>>> import numpy as np
>>> import numpy.linalg as la
>>> np.set_printoptions(precision=2, suppress=True, linewidth=200, floatmode="fixed")
>>> def rd(a):
...     return np.round(a, 2) + 0
... 
>>> K = np.loadtxt("dump.csv", delimiter=",")
>>> rd(K)
array([[-0.19,  1.37, -1.12, -1.16, -1.36, -1.63],
       [ 1.15, -0.91, -0.41,  1.06,  0.95, -2.16],
       [ 0.38, -1.75, -1.75,  0.22, -1.45,  0.74],
       [ 0.57, -0.88,  2.12, -0.30, -1.71, -0.62],
       [-2.68, -0.93,  0.11,  0.50, -0.07, -0.84],
       [ 0.00, -1.26, -0.04, -2.48,  1.10, -0.19]])
>>> rd(la.norm(K, axis=0))
array([3.00, 3.00, 3.00, 3.00, 3.00, 3.00])
>>> rd(la.det(K))
np.float64(-729.0)
>>> rd(np.abs(la.eigvals(K)).max())
np.float64(3.0)
>>> rng = np.random.default_rng(361)
>>> labels = rng.permutation(6)
>>> labels
array([1, 3, 2, 0, 4, 5])
>>> other = K[labels][:, labels]
>>> rd(other)
array([[-0.91,  1.06, -0.41,  1.15,  0.95, -2.16],
       [-0.88, -0.30,  2.12,  0.57, -1.71, -0.62],
       [-1.75,  0.22, -1.75,  0.38, -1.45,  0.74],
       [ 1.37, -1.16, -1.12, -0.19, -1.36, -1.63],
       [-0.93,  0.50,  0.11, -2.68, -0.07, -0.84],
       [-1.26, -2.48, -0.04,  0.00,  1.10, -0.19]])
>>> rd(np.diag(other))
array([-0.91, -0.30, -1.75, -0.19, -0.07, -0.19])
>>> other.inv()
Traceback (most recent call last):
  File "<python-input-15>", line 1, in <module>
    other.inv()
    ^^^^^^^^^
AttributeError: 'numpy.ndarray' object has no attribute 'inv'
>>> rd(np.abs(la.eigvals(other)).max())
np.float64(3.0)
>>> rd(la.det(other))
np.float64(-729.0)
>>> assert other == other.T
Traceback (most recent call last):
  File "<python-input-18>", line 1, in <module>
    assert other == other.T
           ^^^^^^^^^^^^^^^^
ValueError: The truth value of an array with more than one element is ambiguous. Use a.any() or a.all()
>>> rd(np.sort(np.abs(la.eigvals(other))))
array([3.00, 3.00, 3.00, 3.00, 3.00, 3.00])
>>> np.allclose(other @ other.T, other.T @ other)
True
>>> M = np.load("case2.npy")
>>> M
array([[-0.70, -1.00,  2.00, -1.00,  2.00,  0.00,  0.00, -2.00,  0.00, -2.00],
       [-1.00,  2.30, -1.00, -1.00,  0.00,  1.00, -2.00, -2.00, -1.00,  2.00],
       [ 2.00,  2.00,  0.30, -1.00, -2.00,  1.00,  0.00,  0.00, -2.00, -1.00],
       [-1.00,  0.00, -1.00, -0.70,  0.00,  1.00, -2.00,  2.00,  2.00, -1.00],
       [-1.00,  1.00, -2.00,  2.00, -0.70, -2.00,  0.00,  2.00,  1.00, -2.00],
       [-2.00,  0.00, -2.00,  1.00,  2.00,  1.30, -1.00,  0.00, -2.00,  1.00],
       [ 2.00, -2.00, -1.00,  2.00,  2.00,  0.00,  0.30,  1.00,  0.00,  2.00],
       [ 2.00, -2.00, -2.00,  0.00,  2.00,  1.00,  1.00, -1.70,  2.00, -1.00],
       [-2.00, -2.00,  0.00,  1.00,  2.00, -2.00,  1.00,  2.00,  1.30, -1.00],
       [-1.00, -1.00,  2.00, -1.00,  2.00,  0.00,  0.00, -2.00,  0.00, -1.70]])
>>> Uu, sigma, vt = la.svd(M)
>>> np.argmax(sigma[:-1] / (sigma[1:] + 1e-6)) + 1
np.int64(9)
>>> other = Uu[:, :9] @ np.diag(sigma[:9]) @ vt[:9]
>>> la.matrix_rank(other)
np.int64(9)
>>> data = np.arange(110).reshape(10, 11) + -3
>>> data
array([[ -3,  -2,  -1,   0,   1,   2,   3,   4,   5,   6,   7],
       [  8,   9,  10,  11,  12,  13,  14,  15,  16,  17,  18],
       [ 19,  20,  21,  22,  23,  24,  25,  26,  27,  28,  29],
       [ 30,  31,  32,  33,  34,  35,  36,  37,  38,  39,  40],
       [ 41,  42,  43,  44,  45,  46,  47,  48,  49,  50,  51],
       [ 52,  53,  54,  55,  56,  57,  58,  59,  60,  61,  62],
       [ 63,  64,  65,  66,  67,  68,  69,  70,  71,  72,  73],
       [ 74,  75,  76,  77,  78,  79,  80,  81,  82,  83,  84],
       [ 85,  86,  87,  88,  89,  90,  91,  92,  93,  94,  95],
       [ 96,  97,  98,  99, 100, 101, 102, 103, 104, 105, 106]])
>>> # rank 2
>>> rank = la.matrix_rank(data)
>>> rank
np.int64(2)
>>> ns = la.svd(data)[2][rank:].T
>>> [int(la.matrix_rank(np.delete(data, i, axis=0))) for i in range(10)]
[2, 2, 2, 2, 2, 2, 2, 2, 2, 2]
>>> [int(la.matrix_rank(data[:, :j + 1])) for j in range(11)]
[1, 2, 2, 2, 2, 2, 2, 2, 2, 2, 2]
>>> la.matrix_rank(data, rtol=0.1)
np.int64(1)
>>> th = np.radians(45)
>>> Rm = np.eye(11)
>>> Rm[1, 1] = Rm[7, 7] = np.cos(th)
>>> Rm[1, 7], Rm[7, 1] = -np.sin(th), np.sin(th)
>>> rd(Rm)
array([[ 1.00,  0.00,  0.00,  0.00,  0.00,  0.00,  0.00,  0.00,  0.00,  0.00,  0.00],
       [ 0.00,  0.71,  0.00,  0.00,  0.00,  0.00,  0.00, -0.71,  0.00,  0.00,  0.00],
       [ 0.00,  0.00,  1.00,  0.00,  0.00,  0.00,  0.00,  0.00,  0.00,  0.00,  0.00],
       [ 0.00,  0.00,  0.00,  1.00,  0.00,  0.00,  0.00,  0.00,  0.00,  0.00,  0.00],
       [ 0.00,  0.00,  0.00,  0.00,  1.00,  0.00,  0.00,  0.00,  0.00,  0.00,  0.00],
       [ 0.00,  0.00,  0.00,  0.00,  0.00,  1.00,  0.00,  0.00,  0.00,  0.00,  0.00],
       [ 0.00,  0.00,  0.00,  0.00,  0.00,  0.00,  1.00,  0.00,  0.00,  0.00,  0.00],
       [ 0.00,  0.71,  0.00,  0.00,  0.00,  0.00,  0.00,  0.71,  0.00,  0.00,  0.00],
       [ 0.00,  0.00,  0.00,  0.00,  0.00,  0.00,  0.00,  0.00,  1.00,  0.00,  0.00],
       [ 0.00,  0.00,  0.00,  0.00,  0.00,  0.00,  0.00,  0.00,  0.00,  1.00,  0.00],
       [ 0.00,  0.00,  0.00,  0.00,  0.00,  0.00,  0.00,  0.00,  0.00,  0.00,  1.00]])
>>> other = data @ Rm.T
>>> np.allclose(la.norm(data, axis=1), la.norm(other, axis=1))
True
>>> rd(la.det(Rm)), rd(np.trace(Rm))
(np.float64(1.0), np.float64(10.41))
>>> rd(other)
array([[ -3.00,  -4.24,  -1.00,   0.00,   1.00,   2.00,   3.00,   1.41,   5.00,   6.00,   7.00],
       [  8.00,  -4.24,  10.00,  11.00,  12.00,  13.00,  14.00,  16.97,  16.00,  17.00,  18.00],
       [ 19.00,  -4.24,  21.00,  22.00,  23.00,  24.00,  25.00,  32.53,  27.00,  28.00,  29.00],
       [ 30.00,  -4.24,  32.00,  33.00,  34.00,  35.00,  36.00,  48.08,  38.00,  39.00,  40.00],
       [ 41.00,  -4.24,  43.00,  44.00,  45.00,  46.00,  47.00,  63.64,  49.00,  50.00,  51.00],
       [ 52.00,  -4.24,  54.00,  55.00,  56.00,  57.00,  58.00,  79.20,  60.00,  61.00,  62.00],
       [ 63.00,  -4.24,  65.00,  66.00,  67.00,  68.00,  69.00,  94.75,  71.00,  72.00,  73.00],
       [ 74.00,  -4.24,  76.00,  77.00,  78.00,  79.00,  80.00, 110.31,  82.00,  83.00,  84.00],
       [ 85.00,  -4.24,  87.00,  88.00,  89.00,  90.00,  91.00, 125.87,  93.00,  94.00,  95.00],
       [ 96.00,  -4.24,  98.00,  99.00, 100.00, 101.00, 102.00, 141.42, 104.00, 105.00, 106.00]])
>>> np.allclose(data @ data.T, other @ other.T)
True
>>> x0 = np.array([3, 1, -3, 1, 0, 1, -1, -1, -2, 0, 1])
>>> h = np.maximum(other @ x0, 0)
>>> other.T @ h
array([0.00, 0.00, 0.00, 0.00, 0.00, 0.00, 0.00, 0.00, 0.00, 0.00, 0.00])
>>> np.maximum(other @ (3 * x0), 0)
array([0.00, 0.00, 0.00, 0.00, 0.00, 0.00, 0.00, 0.00, 0.00, 0.00])
>>> rd(np.maximum(other @ x0, 0) - np.maximum(-other @ x0, 0))
array([ -15.66,  -31.21,  -46.77,  -62.33,  -77.88,  -93.44, -108.99, -124.55, -140.11, -155.66])
>>> X = np.load("data.npy")
>>> X
array([[0, 0, 0, 0, 2, 2, 2, 0, 0],
       [2, 0, 0, 0, 0, 0, 1, 0, 0],
       [0, 0, 0, 0, 0, 2, 0, 0, 0],
       [0, 0, 0, 1, 0, 0, 0, 0, 2],
       [0, 0, 0, 1, 0, 0, 0, 0, 0],
       [0, 0, 0, 0, 0, 0, 0, 0, 0],
       [0, 0, 0, 0, 0, 0, 0, 0, 0],
       [2, 0, 0, 0, 0, 0, 2, 0, 0],
       [1, 0, 0, 1, 1, 0, 0, 2, 0],
       [0, 0, 0, 0, 0, 0, 2, 0, 0]])
>>> # column 2 repeats column 1
>>> rank = la.matrix_rank(X)
>>> rank
np.int64(7)
>>> ns = la.svd(X)[2][rank:].T
>>> [int(la.matrix_rank(np.delete(X, i, axis=0))) for i in range(10)]
[6, 7, 6, 6, 6, 7, 7, 7, 6, 7]
>>> np.allclose(X @ ns, 0)
True
>>> ns.shape
(9, 2)
>>> [int(la.matrix_rank(X[:, :j + 1])) for j in range(9)]
[1, 1, 1, 2, 3, 4, 5, 6, 7]
